$ python -q
>>> import numpy as np
>>> np.set_printoptions(precision=1, suppress=True, linewidth=140, sign=" ")
>>> J = np.loadtxt("dump.csv", delimiter=",")
>>> J.round(1) + 0
array([[-0.2, -2.8, -0.6, -0.6,  1.2,  2.2,  1.1, -0.1],
       [ 1.7,  0.4, -1. ,  2. ,  0.1, -0.3,  2.5,  1.3],
       [-0.5,  1.2, -0.9, -0.2,  0.6,  0. ,  1.6, -3.2],
       [ 0.6,  0.3, -0.2, -3.3, -0.2, -1.1,  1.5,  1. ],
       [ 1.4,  1.7,  1.5, -0.5, -0.7,  2.9,  0.1, -0.1],
       [-3.2,  0.9,  0.4,  0.3, -0.4,  0.7,  1.4,  1.4],
       [-0.1,  1.5, -2.8, -0.5,  1.3,  1. , -1.4,  1. ],
       [ 0.1,  0.7,  1.9,  0.1,  3.4, -0.5,  0.1,  0.4]])
>>> B = J / np.linalg.norm(J, axis=1, keepdims=True)
>>> gram = B @ B.T
>>> (gram - 2 * np.eye(8)).round(6).argmax(axis=1)
array([ 1,  0,  0,  0,  0,  0,  0,  0])
>>> np.round(J @ J.T, 1) + 0
array([[ 16.,   0.,   0.,   0.,   0.,   0.,   0.,   0.],
       [  0.,  16.,   0.,   0.,   0.,   0.,   0.,   0.],
       [  0.,   0.,  16.,   0.,   0.,   0.,   0.,   0.],
       [  0.,   0.,   0.,  16.,   0.,   0.,   0.,   0.],
       [  0.,   0.,   0.,   0.,  16.,   0.,   0.,   0.],
       [  0.,   0.,   0.,   0.,   0.,  16.,   0.,   0.],
       [  0.,   0.,   0.,   0.,   0.,   0.,  16.,   0.],
       [  0.,   0.,   0.,   0.,   0.,   0.,   0.,  16.]])
>>> K = np.load("data.npy")
>>> K
array([[41, -3,  0,  3,  0, -2, -1, -3],
       [ 1,  3,  1,  0,  3,  0, -1,  0],
       [ 2,  2,  3, -2,  3, -2, -2, -3],
       [ 1,  1,  1, 23,  2,  0,  3,  3],
       [-1, -1, -1,  0, 39,  3, -2, -1],
       [ 1,  1,  0,  3,  2, 19, -1, -2],
       [ 2,  3,  2, -2,  2,  2, 43, -3],
       [ 3, -2, -3,  0,  0, -1, -2,  0]])
>>> x = np.array([1, 0, -2, 2, -2, 1, 1, -2])
>>> target = K @ x
>>> target
array([ 50,  -8, -12,  38, -74,  25,  41,   6])
>>> np.round(np.linalg.solve(K, 2 * target), 1) + 0
array([ 2.,  0., -4.,  4., -4.,  2.,  2., -4.])
>>> np.round(np.linalg.solve(K, target + K[:, 3]), 1) + 0
array([ 1.,  0., -2.,  3., -2.,  1.,  1., -2.])
>>> np.round(np.linalg.solve(K.T, K[4]), 1) + 0
array([ 0.,  0.,  0.,  0.,  1.,  0.,  0.,  0.])
>>> x = np.array([1, 1, 3, 2, 2, -3, -1, -1])
>>> h1 = np.maximum(K @ x, 0)
>>> np.flatnonzero(h1 > 1e-9)
array([ 0,  1,  2,  3,  4])
>>> np.tanh(K @ x)
array([ 1.,  1.,  1.,  1.,  1., -1., -1., -1.])
>>> K.T @ h1
array([2262,  -86,   74, 1237, 2831,   41, -107, -160])
>>> K * (h1 > 1e-9)[:, None]
array([[41, -3,  0,  3,  0, -2, -1, -3],
       [ 1,  3,  1,  0,  3,  0, -1,  0],
       [ 2,  2,  3, -2,  3, -2, -2, -3],
       [ 1,  1,  1, 23,  2,  0,  3,  3],
       [-1, -1, -1,  0, 39,  3, -2, -1],
       [ 0,  0,  0,  0,  0,  0,  0,  0],
       [ 0,  0,  0,  0,  0,  0,  0,  0],
       [ 0,  0,  0,  0,  0,  0,  0,  0]])
>>> t3 = np.stack([K, 4 * K, K[::-1]])
>>> np.linalg.matrix_rank(t3.reshape(3, -1))
np.int64(2)
>>> np.linalg.norm(t3, axis=(1, 2))
array([  78.5,  314.1,   78.5])
>>> t3.shape
(3, 8, 8)
>>> r0 = np.array([0, 0, 0, 0, 2, 0, 0, 1]) + 0.5
>>> E = np.outer(r0, r0) / (r0 @ r0)
>>> E.round(1) + 0
array([[ 0. ,  0. ,  0. ,  0. ,  0.1,  0. ,  0. ,  0.1],
       [ 0. ,  0. ,  0. ,  0. ,  0.1,  0. ,  0. ,  0.1],
       [ 0. ,  0. ,  0. ,  0. ,  0.1,  0. ,  0. ,  0.1],
       [ 0. ,  0. ,  0. ,  0. ,  0.1,  0. ,  0. ,  0.1],
       [ 0.1,  0.1,  0.1,  0.1,  0.6,  0.1,  0.1,  0.4],
       [ 0. ,  0. ,  0. ,  0. ,  0.1,  0. ,  0. ,  0.1],
       [ 0. ,  0. ,  0. ,  0. ,  0.1,  0. ,  0. ,  0.1],
       [ 0.1,  0.1,  0.1,  0.1,  0.4,  0.1,  0.1,  0.2]])
>>> r0, g = E[7], E[4]
>>> np.round(r0 @ r0, 1)
np.float64(0.2)
>>> np.round(r0 @ g, 1)
np.float64(0.4)
>>> pr = (r0 @ g) / (r0 @ r0) * r0
>>> np.linalg.matrix_rank(np.outer(r0, g))
np.int64(1)
>>> np.round(np.outer(r0, g), 1) + 0
array([[ 0. ,  0. ,  0. ,  0. ,  0. ,  0. ,  0. ,  0. ],
       [ 0. ,  0. ,  0. ,  0. ,  0. ,  0. ,  0. ,  0. ],
       [ 0. ,  0. ,  0. ,  0. ,  0. ,  0. ,  0. ,  0. ],
       [ 0. ,  0. ,  0. ,  0. ,  0. ,  0. ,  0. ,  0. ],
       [ 0. ,  0. ,  0. ,  0. ,  0.2,  0. ,  0. ,  0.1],
       [ 0. ,  0. ,  0. ,  0. ,  0. ,  0. ,  0. ,  0. ],
       [ 0. ,  0. ,  0. ,  0. ,  0. ,  0. ,  0. ,  0. ],
       [ 0. ,  0. ,  0. ,  0. ,  0.1,  0. ,  0. ,  0.1]])
>>> np.linalg.cond(E) > 100
np.True_
>>> np.argsort(-np.linalg.norm(E, axis=0).round(6), kind="stable")[:3]
array([ 4,  7,  0])
>>> [round(float(x), 1) for x in np.linalg.svd(E, compute_uv=False)[:3]]
[1.0, 0.0, 0.0]
>>> w1 = np.array([[3, -1, 6],
...     [-4, -3, 9],
...     [-5, -3, 5],
...     [7, -4, -2],
...     [1, 4, 9],
...     [7, -2, 4],
...     [-1, -6, 2],
...     [-2, 9, 5]])
>>> b = np.array([1, 0, 3])
>>> hid = np.maximum(E @ w1 + b, 0)
>>> (hid > 0).mean(axis=0)
array([ 1.,  1.,  1.])
>>> (hid > 0).astype(int)
array([[ 1,  1,  1],
       [ 1,  1,  1],
       [ 1,  1,  1],
       [ 1,  1,  1],
       [ 1,  1,  1],
       [ 1,  1,  1],
       [ 1,  1,  1],
       [ 1,  1,  1]])
>>> hid
array([[  1.1,   0.7,   5.1],
       [  1.1,   0.7,   5.1],
       [  1.1,   0.7,   5.1],
       [  1.1,   0.7,   5.1],
       [  1.8,   3.5,  13.5],
       [  1.1,   0.7,   5.1],
       [  1.1,   0.7,   5.1],
       [  1.4,   2.1,   9.3]])
>>> np.linalg.matrix_rank(hid)
np.int64(2)
>>> C = np.array([[1, 2], [2, 1], [1, 2]])
>>> w1 @ C
array([[  7,  17],
       [ -1,   7],
       [ -6,  -3],
       [ -3,   6],
       [ 18,  24],
       [  7,  20],
       [-11,  -4],
       [ 21,  15]])
>>> hid @ C
array([[  7.6,  13.2],
       [  7.6,  13.2],
       [  7.6,  13.2],
       [  7.6,  13.2],
       [ 22.2,  34. ],
       [  7.6,  13.2],
       [  7.6,  13.2],
       [ 15. ,  23.6]])
>>> feats = np.array([[-0.7, 0.1, 0.5, -0.2],
...     [0.1, -0.4, -0.1, 1.6],
...     [-1.1, 0.6, 1.1, -0.3],
...     [0.3, -0.6, -0.4, -1.0],
...     [0.1, -0.4, 0.0, 1.1],
...     [-1.6, 0.5, 1.6, 1.6],
...     [-1.0, 0.7, 1.1, -2.4],
...     [0.0, 0.2, 0.1, 0.2],
...     [0.9, 0.1, -0.9, -0.6],
...     [1.3, -1.6, -1.2, -0.3]])
>>> C = feats[[4, 1]].astype(float)
>>> for _ in range(4):
...     labels = np.linalg.norm(feats[:, None] - C, axis=-1).argmin(axis=1)
...     C = np.array([feats[labels == j].mean(axis=0) for j in range(2)])
... 
>>> labels
array([ 0,  1,  0,  0,  1,  1,  0,  0,  0,  0])
>>> C.round(1) + 0
array([[ 0. , -0.1,  0. , -0.7],
       [-0.5, -0.1,  0.5,  1.4]])
>>> np.abs(C[1] - C[0]).argmax()
np.int64(3)
>>> x = np.array([0, 0, 1, 2])
>>> target = feats @ x
>>> target
array([ 0.1,  3.1,  0.5, -2.4,  2.2,  4.8, -3.7,  0.5, -2.1, -1.8])
>>> np.round(np.linalg.solve(feats.T @ feats, feats.T @ target), 1) + 0
array([ 0.,  0.,  1.,  2.])
>>> np.round(np.linalg.lstsq(feats, target)[0], 1) + 0
array([ 0.,  0.,  1.,  2.])
>>> rng = np.random.default_rng(61)
>>> target = target + 0.1 * rng.normal(size=10)
>>> target.round(1) + 0
array([ 0. ,  3. ,  0.6, -2.5,  2. ,  4.9, -3.6,  0.4, -2.2, -1.5])
>>> b, *_ = np.linalg.lstsq(feats, target)
>>> b
array([ 0.3, -0.1,  1.4,  2. ])
>>> [round(float(np.linalg.norm(np.linalg.solve(feats.T @ feats + lam * np.eye(4), feats.T @ target))), 2) for lam in (0, 1, 10, 100)]
[2.42, 1.96, 1.24, 0.27]
>>> b.round()
array([ 0., -0.,  1.,  2.])
>>> np.round(feats.T @ (target - feats @ b), 1) + 0
array([ 0.,  0.,  0.,  0.])
>>> r0 = np.array([1, -2, 1])
>>> np.cross(feats[5, :3], feats[9, :3])
array([ 2. ,  0.2,  1.9])
>>> np.convolve(feats[5], r0)
array([-1.6,  3.7, -1. , -1.1, -1.6,  1.6])
>>> np.array([np.convolve(row, r0, "same") for row in feats])
array([[ 1.5, -0.4, -1.1,  0.9],
       [-0.6,  0.8,  1.4, -3.3],
       [ 2.8, -1.2, -1.9,  1.7],
       [-1.2,  1.1, -0.8,  1.6],
       [-0.6,  0.9,  0.7, -2.2],
       [ 3.7, -1. , -1.1, -1.6],
       [ 2.7, -1.3, -3.9,  5.9],
       [ 0.2, -0.3,  0.2, -0.3],
       [-1.7, -0.2,  1.3,  0.3],
       [-4.2,  3.3,  0.5, -0.6]])
>>> np.correlate(feats[5], feats[9], "full")
array([ 0.5,  1.8,  1.5, -5.3, -3.8, -0.5,  2.1])
>>> arr = np.load("a.npy")
>>> arr
array([[-1,  0,  0,  0,  0],
       [-2,  2,  0,  0,  0],
       [ 1,  0,  2,  0,  0],
       [-2,  1,  2, -2,  0],
       [ 1,  2,  0,  0,  2]])
>>> B = np.linalg.inv(arr)
>>> np.round(np.linalg.det(arr) * B, 1) + 0
array([[-16.,   0.,   0.,   0.,   0.],
       [-16.,   8.,   0.,   0.,   0.],
       [  8.,   0.,   8.,   0.,   0.],
       [ 16.,   4.,   8.,  -8.,   0.],
       [ 24.,  -8.,   0.,   0.,   8.]])
>>> np.round(np.linalg.det(arr) * np.linalg.det(B), 1)
np.float64(1.0)
>>> np.round(np.linalg.inv(B), 1) + 0
array([[-1.,  0.,  0.,  0.,  0.],
       [-2.,  2.,  0.,  0.,  0.],
       [ 1.,  0.,  2.,  0.,  0.],
       [-2.,  1.,  2., -2.,  0.],
       [ 1.,  2.,  0.,  0.,  2.]])
>>> round(float(np.linalg.slogdet(arr)[0]), 1)
1.0
>>> B.round(1) + 0
array([[-1. ,  0. ,  0. ,  0. ,  0. ],
       [-1. ,  0.5,  0. ,  0. ,  0. ],
       [ 0.5,  0. ,  0.5,  0. ,  0. ],
       [ 1. ,  0.3,  0.5, -0.5,  0. ],
       [ 1.5, -0.5,  0. ,  0. ,  0.5]])
>>> x = np.array([0, -1, 2, 1, 1])
>>> target = arr @ x
>>> b, lr = np.zeros(5), 1 / np.linalg.norm(arr, 2) ** 2
>>> for i in range(8):
...     b -= lr * arr.T @ (arr @ b - target)
...     if i % 2 == 0: print(i, round(np.linalg.norm(arr @ b - target), 1))
... 
0 2.8
2 1.3
4 1.0
6 0.9
>>> b.round(1) + 0
array([ 0.7, -0.3,  1.4, -0.1,  0. ])
>>> round(float(np.linalg.cond(arr)), 1)
10.2
>>> r0 = np.array([2, 1, 0, 2, 2])
>>> B = arr + np.outer(r0, np.eye(5)[4])
>>> np.linalg.matrix_rank(B - arr)
np.int64(1)
>>> data = np.loadtxt("w.csv", delimiter=",")
>>> data
array([[-0.4, -1.2,  2. , -0.2, -0.1,  0.6,  1.8],
       [ 1.3,  0.2, -0.2,  1.3,  0.1,  1. , -2.3],
       [-0.1,  1.6,  0.5, -1.1, -1.8, -1.3, -0.3]])
>>> x = np.array([-8, -4, -3, -6, -4, 4, -6])
>>> data @ x
array([-4.8, -1. ,  3.3])
>>> (data * x).sum(axis=1)
array([-4.8, -1. ,  3.3])
>>> np.einsum("ij,j->i", data, x)
array([-4.8, -1. ,  3.3])
>>> np.linalg.norm(data @ x) <= np.linalg.norm(data, 2) * np.linalg.norm(x) + 1e-9
np.True_
>>> data @ (2 * x)
array([-9.6, -2. ,  6.6])
>>> B = np.array([[4, -3, 0],
...     [0, 7, 7],
...     [-2, 5, -7],
...     [-7, -3, 2],
...     [2, -8, -2],
...     [3, 8, 0],
...     [-4, -6, -7]])
>>> np.round(np.einsum("ik,kj->ij", data, B), 1) + 0
array([[ -9.8,  -1.8, -35.2],
       [  8.9,  13.6,  21.3],
       [  0. ,  23.1,  11.2]])
>>> np.round(data @ B, 1) + 0
array([[ -9.8,  -1.8, -35.2],
       [  8.9,  13.6,  21.3],
       [  0. ,  23.1,  11.2]])
>>> np.linalg.matrix_rank(np.vstack([data, B.T]))
np.int64(6)
>>> np.einsum("ij->j", data)
array([ 0.8,  0.6,  2.3,  0. , -1.8,  0.3, -0.8])
>>> np.linalg.matrix_rank(data @ B)
np.int64(3)
